>>> import numpy as np
>>> import numpy.linalg as la
>>> np.set_printoptions(precision=4, suppress=True, linewidth=120, legacy="1.25")
>>> rnd = lambda a: np.round(a, 4) + 0
>>> W0 = np.array([[3.0, 0.0, 3.0], [0.0, 1.0, 2.0], [0.0, -2.0, 0.0]])
>>> vec = np.array([2, 2, 0])
>>> rhs = W0 @ vec
>>> rhs
array([ 6.,  2., -4.])
>>> rnd(la.solve(W0.T, W0[2]))
array([0., 0., 1.])
>>> rnd(la.solve(W0, rhs))
array([2., 2., 0.])
>>> rnd(la.solve(W0, W0[:, 2]))
array([0., 0., 1.])
>>> rnd(la.solve(W0, 4 * rhs))
array([8., 8., 0.])
>>> rnd(la.solve(W0, rhs + W0[:, 1]))
array([2., 3., 0.])
>>> def softmax(z):
...     e = np.exp(z - z.max(axis=-1, keepdims=True))
...     return e / e.sum(axis=-1, keepdims=True)
... 
>>> rnd(softmax(W0).sum(axis=1))
array([1., 1., 1.])
>>> rnd(softmax(W0[0] + 3))
array([0.4879, 0.0243, 0.4879])
>>> rnd(softmax(10 * W0[0]))
array([0.5, 0. , 0.5])
>>> att = W0 @ W0.T / np.sqrt(3)
>>> rnd(softmax(att)[0] @ W0)
array([2.997 , 0.0009, 2.9989])
>>> softmax(att).round(6).argmax(axis=1)
array([0, 0, 2])
>>> data = np.loadtxt("out4.csv", delimiter=",")
>>> data
array([[ 1., -3.,  3., -3.],
       [-3.,  1., -3.,  3.],
       [ 3., -3.,  1., -3.],
       [-3.,  3., -3.,  1.]])
>>> vals, vecs = la.eigh(data)
>>> rnd(la.svd(data, compute_uv=False))
array([10.,  2.,  2.,  2.])
>>> np.abs(vecs[:, -1]).round(6).argmax()
0
>>> rnd(la.eigvalsh(data @ data))
array([  4.,   4.,   4., 100.])
>>> data @ np.ones(4)
array([-2., -2., -2., -2.])
>>> np.allclose(data @ data.T, data.T @ data)
True
>>> np.fft.fft(data[0])
array([-2.+0.j, -2.+0.j, 10.+0.j, -2.+0.j])
>>> np.sort(np.abs(np.fft.fft(data[0]))), rnd(np.sort(la.svd(data, compute_uv=False)))
(array([ 2.,  2.,  2., 10.]), array([ 2.,  2.,  2., 10.]))
>>> vals, vecs = la.eigh(data)
>>> vec = np.array([-2, 1, 0, -2])
>>> (np.sign(vecs[:, -1].round(6)) == np.sign(vecs[0, -1].round(6))).astype(int)
array([1, 0, 1, 0])
>>> rnd(vecs * np.maximum(vals, 0) @ vecs.T)
array([[ 2.5, -2.5,  2.5, -2.5],
       [-2.5,  2.5, -2.5,  2.5],
       [ 2.5, -2.5,  2.5, -2.5],
       [-2.5,  2.5, -2.5,  2.5]])
>>> vec @ data @ vec
-15.0
>>> rnd(la.eigvalsh(data[1:, 1:]))
array([-2., -2.,  7.])
>>> rnd(vecs * np.abs(vals) @ vecs.T)
array([[ 4., -2.,  2., -2.],
       [-2.,  4., -2.,  2.],
       [ 2., -2.,  4., -2.],
       [-2.,  2., -2.,  4.]])
>>> M = np.load("m.npy")
>>> M
array([[-1,  0,  0],
       [ 0,  0,  0],
       [ 0,  0, -1]])
>>> # rank 2
>>> vals, vecs = la.eigh(M)
>>> vec = np.array([3, 3, 3])
>>> (np.sign(vecs[:, -1].round(6)) == np.sign(vecs[0, -1].round(6))).astype(int)
array([1, 0, 1])
>>> vecs * np.abs(vals) @ vecs.T
array([[1., 0., 0.],
       [0., 0., 0.],
       [0., 0., 1.]])
>>> left, sig, vt = la.svd(M, full_matrices=False)
>>> sig
array([1., 1., 0.])
>>> left, sig, vt = la.svd(M)
>>> vecs = vt[:(sig > 1e-8).sum()]
>>> rng = np.random.default_rng(804)
>>> vec = M[0] + 5 * M[2] + rng.integers(2) * np.eye(3)[1]
>>> vec
array([-1.,  0., -5.])
>>> la.matrix_rank(np.vstack([M, vec]))
2
>>> np.allclose(vecs.T @ vecs @ vec, vec)
True
>>> F = np.load("run18.npy")
>>> F
array([[-4, -3, -2, -4,  4,  1, -5, -2],
       [-5,  3,  1,  4, -2,  3, -4,  0],
       [-2,  2, -2, -2, -3, -1, -2,  5]])
>>> f, r1 = F[0], F[1]
>>> f @ r1
8
>>> f @ f
91
>>> pr = (f @ r1) / (f @ f) * f
>>> rnd(la.norm(f + r1) ** 2 + la.norm(f - r1) ** 2)
342.0
>>> rnd(pr)
array([-0.3516, -0.2637, -0.1758, -0.3516,  0.3516,  0.0879, -0.4396, -0.1758])
>>> np.outer(f, r1)
array([[ 20, -12,  -4, -16,   8, -12,  16,   0],
       [ 15,  -9,  -3, -12,   6,  -9,  12,   0],
       [ 10,  -6,  -2,  -8,   4,  -6,   8,   0],
       [ 20, -12,  -4, -16,   8, -12,  16,   0],
       [-20,  12,   4,  16,  -8,  12, -16,   0],
       [ -5,   3,   1,   4,  -2,   3,  -4,   0],
       [ 25, -15,  -5, -20,  10, -15,  20,   0],
       [ 10,  -6,  -2,  -8,   4,  -6,   8,   0]])
>>> rnd(softmax(10 * F[2]))
array([0., 0., 0., 0., 0., 0., 0., 1.])
>>> rnd(softmax(F[2] + 4))
array([0.0009, 0.0471, 0.0009, 0.0009, 0.0003, 0.0023, 0.0009, 0.9467])
>>> att = F @ F.T / np.sqrt(8)
>>> rnd(softmax(att + np.triu(np.full(att.shape, -np.inf), 1)))
array([[1., 0., 0.],
       [0., 1., 0.],
       [0., 0., 1.]])
>>> rnd(softmax(att)[2] @ F)
array([-2.,  2., -2., -2., -3., -1., -2.,  5.])
>>> M2 = F / la.norm(F, axis=1, keepdims=True)
>>> C2 = M2 @ M2.T
>>> (C2 - 2 * np.eye(3)).round(6).argmax(axis=1)
array([1, 2, 1])
>>> (np.abs(C2) > 0.9).astype(int)
array([[1, 0, 0],
       [0, 1, 0],
       [0, 0, 1]])
>>> M2 = F[0, 0] * F[1:] - np.outer(F[1:, 0], F[0])
>>> M2
array([[  0, -27, -14, -36,  28,  -7,  -9, -10],
       [  0, -14,   4,   0,  20,   6,  -2, -24]])
>>> np.flatnonzero(~M2.round(6).any(axis=1))
array([], dtype=int64)
>>> la.matrix_rank(M2), la.matrix_rank(F)
(2, 3)
>>> left, sig, vt = la.svd(F, full_matrices=False)
>>> rnd(left.T @ F @ vt.T)
array([[9.8777, 0.    , 0.    ],
       [0.    , 9.0666, 0.    ],
       [0.    , 0.    , 6.7992]])
>>> rnd(np.sqrt((sig ** 2).sum())), rnd(la.norm(F))
(15.0333, 15.0333)
>>> rnd(sig / sig[0])
array([1.    , 0.9179, 0.6883])
>>> (sig > 1e-8).sum()
3
>>> ang = np.deg2rad(135)
>>> feats = np.eye(5)
>>> feats[np.ix_([4, 3], [4, 3])] = [[np.cos(ang), -np.sin(ang)], [np.sin(ang), np.cos(ang)]]
>>> rnd(feats)
array([[ 1.    ,  0.    ,  0.    ,  0.    ,  0.    ],
       [ 0.    ,  1.    ,  0.    ,  0.    ,  0.    ],
       [ 0.    ,  0.    ,  1.    ,  0.    ,  0.    ],
       [ 0.    ,  0.    ,  0.    , -0.7071,  0.7071],
       [ 0.    ,  0.    ,  0.    , -0.7071, -0.7071]])
>>> # 4 blocks once reordered
>>> ang = np.radians(180)
>>> Rm = np.eye(5)
>>> Rm[1, 1] = Rm[2, 2] = np.cos(ang)
>>> Rm[1, 2], Rm[2, 1] = -np.sin(ang), np.sin(ang)
>>> rnd(Rm)
array([[ 1.,  0.,  0.,  0.,  0.],
       [ 0., -1.,  0.,  0.,  0.],
       [ 0.,  0., -1.,  0.,  0.],
       [ 0.,  0.,  0.,  1.,  0.],
       [ 0.,  0.,  0.,  0.,  1.]])
>>> M2 = feats @ Rm.T
>>> np.allclose(la.norm(feats, axis=1), la.norm(M2, axis=1))
True
>>> np.abs(M2 - feats).max(axis=0)
array([0., 2., 2., 0., 0.])
>>> np.allclose(feats @ feats.T, M2 @ M2.T)
True
>>> rnd(M2)
array([[ 1.    ,  0.    ,  0.    ,  0.    ,  0.    ],
       [ 0.    , -1.    ,  0.    ,  0.    ,  0.    ],
       [ 0.    ,  0.    , -1.    ,  0.    ,  0.    ],
       [ 0.    ,  0.    ,  0.    , -0.7071,  0.7071],
       [ 0.    ,  0.    ,  0.    , -0.7071, -0.7071]])
